$ python3 -q
>>> import numpy as np
>>> from numpy import linalg as LA
>>> np.set_printoptions(precision=2, suppress=True, linewidth=160, legacy="1.25")
>>> J = np.load("w.npy")
>>> J
array([[  0,   0,  -2,   2,  -8,  -2,   0,  -3,  -3],
       [  0,   0,   2,   2,  -1,  -5,   0,  -3,   0],
       [  2,  -2,   0,  -3,  -3,   5,   6,   4,   7],
       [ -2,  -2,   3,   0,  -5,   5,   4,   2,  -1],
       [  8,   1,   3,   5,   0,   6,   4,  -7,  -3],
       [  2,   5,  -5,  -5,  -6,   0,  -1, -10,  -8],
       [  0,   0,  -6,  -4,  -4,   1,   0,  -1,  -8],
       [  3,   3,  -4,  -2,   7,  10,   1,   0,   4],
       [  3,   0,  -7,   1,   3,   8,   8,  -4,   0]])
>>> np.unique(J.round(6), axis=0).shape
(9, 9)
>>> np.abs(np.diag(LA.qr(J)[1])) > 1e-9
array([ True,  True,  True,  True,  True,  True,  True,  True, False])
>>> np.allclose(J[:-1].T @ LA.lstsq(J[:-1].T, J[-1])[0], J[-1])
True
>>> x = np.array([-2, 8, -4, -7, 0, -1, -7, -1, -8])
>>> np.round(LA.eigvals(J).real, 2) + 0
array([0., 0., 0., 0., 0., 0., 0., 0., 0.])
>>> x @ J @ x
0
>>> O = LA.solve(np.eye(9) - J, np.eye(9) + J)
>>> np.round(O @ O.T, 2) + 0
array([[1., 0., 0., 0., 0., 0., 0., 0., 0.],
       [0., 1., 0., 0., 0., 0., 0., 0., 0.],
       [0., 0., 1., 0., 0., 0., 0., 0., 0.],
       [0., 0., 0., 1., 0., 0., 0., 0., 0.],
       [0., 0., 0., 0., 1., 0., 0., 0., 0.],
       [0., 0., 0., 0., 0., 1., 0., 0., 0.],
       [0., 0., 0., 0., 0., 0., 1., 0., 0.],
       [0., 0., 0., 0., 0., 0., 0., 1., 0.],
       [0., 0., 0., 0., 0., 0., 0., 0., 1.]])
>>> round(LA.det(O), 2)
1.0
>>> rank = LA.matrix_rank(J)
>>> rank
8
>>> null = LA.svd(J)[2][rank:].T
>>> LA.matrix_rank(J.T @ J), LA.matrix_rank(J @ J.T)
(8, 8)
>>> np.round(J @ null, 2) + 0
array([[0.],
       [0.],
       [0.],
       [0.],
       [0.],
       [0.],
       [0.],
       [0.],
       [0.]])
>>> arr = np.load("data.npy")
>>> arr
array([[ -1.12,   3.39,  -0.83,   0.81,   2.43,  -0.28,  -1.97,  -1.06,  -0.66,   0.9 ,   1.48],
       [ -5.2 ,  -0.1 ,   8.98,   5.54, -10.64,   5.32,   7.  ,   9.77,  -4.34,  -3.71,   9.88],
       [ -2.96,   7.43,  -6.92,   3.37,   5.65,  -3.92,   1.37,  -3.19,  -1.62,  -0.33,   4.98],
       [  3.5 ,  -2.4 ,   5.89,  -5.46,   2.09,   3.95, -11.37,  -1.48,   2.44,   4.71,  -7.9 ],
       [ -7.25,  -4.56,   5.17,   1.33,   0.65,   6.8 ,  -3.2 ,   7.77,  -1.1 ,  -4.75,   2.43],
       [  1.69,   5.69,   6.5 ,   3.97, -11.1 ,   0.32,   6.99,   2.49,  -3.59,   2.37,   7.56],
       [-11.88,  -6.93,   9.72,   5.16,  -5.81,  10.28,   2.86,  15.25,  -3.66,  -9.31,   8.82],
       [ -3.4 ,  -3.61,   3.99,  -1.59,   3.22,   5.23,  -7.34,   3.37,   0.62,  -1.2 ,  -2.21],
       [-14.62, -10.62,   3.96,   1.38,   7.16,  10.87,  -7.12,  12.56,  -0.47, -10.8 ,   1.85],
       [ -5.65,   5.36, -12.6 ,   1.1 ,  16.26,  -4.15,  -5.48,  -5.51,   0.58,  -1.91,   0.52],
       [ -7.77,   3.8 ,  -3.33,   5.72,   2.4 ,  -0.06,   4.2 ,   3.44,  -3.12,  -4.84,   8.84],
       [ -1.52,   0.88,   3.11,   0.62,  -0.63,   2.31,  -1.99,   1.86,  -0.87,   0.26,   1.49],
       [ -1.33,   4.78,   1.13,   3.2 ,  -2.77,  -0.34,   3.07,   0.98,  -2.38,   0.36,   5.58],
       [ -5.63,  -0.96,  -1.14,   0.43,   6.63,   2.67,  -5.13,   2.06,  -0.05,  -2.8 ,   0.49],
       [ -0.56,  -2.29,  11.59,   0.73,  -9.36,   6.42,  -0.01,   6.89,  -1.8 ,   0.34,   2.54],
       [ -1.45,   4.49,  -7.74,  -1.05,  11.84,  -2.95,  -6.97,  -5.91,   1.21,   1.36,  -2.27],
       [ -6.02,  -5.89,   8.75,   0.7 ,  -2.64,   8.38,  -3.33,   9.11,  -1.11,  -3.97,   1.81],
       [-13.92,  -3.08,   0.41,   6.22,   2.75,   5.76,   2.59,  10.75,  -3.34, -10.32,   9.56]])
>>> LA.lstsq(arr[:-1].T, arr[-1])[2]
4
>>> np.unique(arr.round(6), axis=0).shape
(18, 11)
>>> np.abs(np.diag(LA.qr(arr)[1])) > 1e-9
array([ True,  True,  True,  True, False, False, False, False, False, False, False])
>>> np.allclose(arr[:-1].T @ LA.lstsq(arr[:-1].T, arr[-1])[0], arr[-1])
True
>>> other = arr / np.sqrt((arr ** 2).mean(axis=1, keepdims=True))
>>> LA.norm(other, axis=1)
array([3.32, 3.32, 3.32, 3.32, 3.32, 3.32, 3.32, 3.32, 3.32, 3.32, 3.32, 3.32, 3.32, 3.32, 3.32, 3.32, 3.32, 3.32])
>>> LA.matrix_rank(other) == LA.matrix_rank(arr)
True
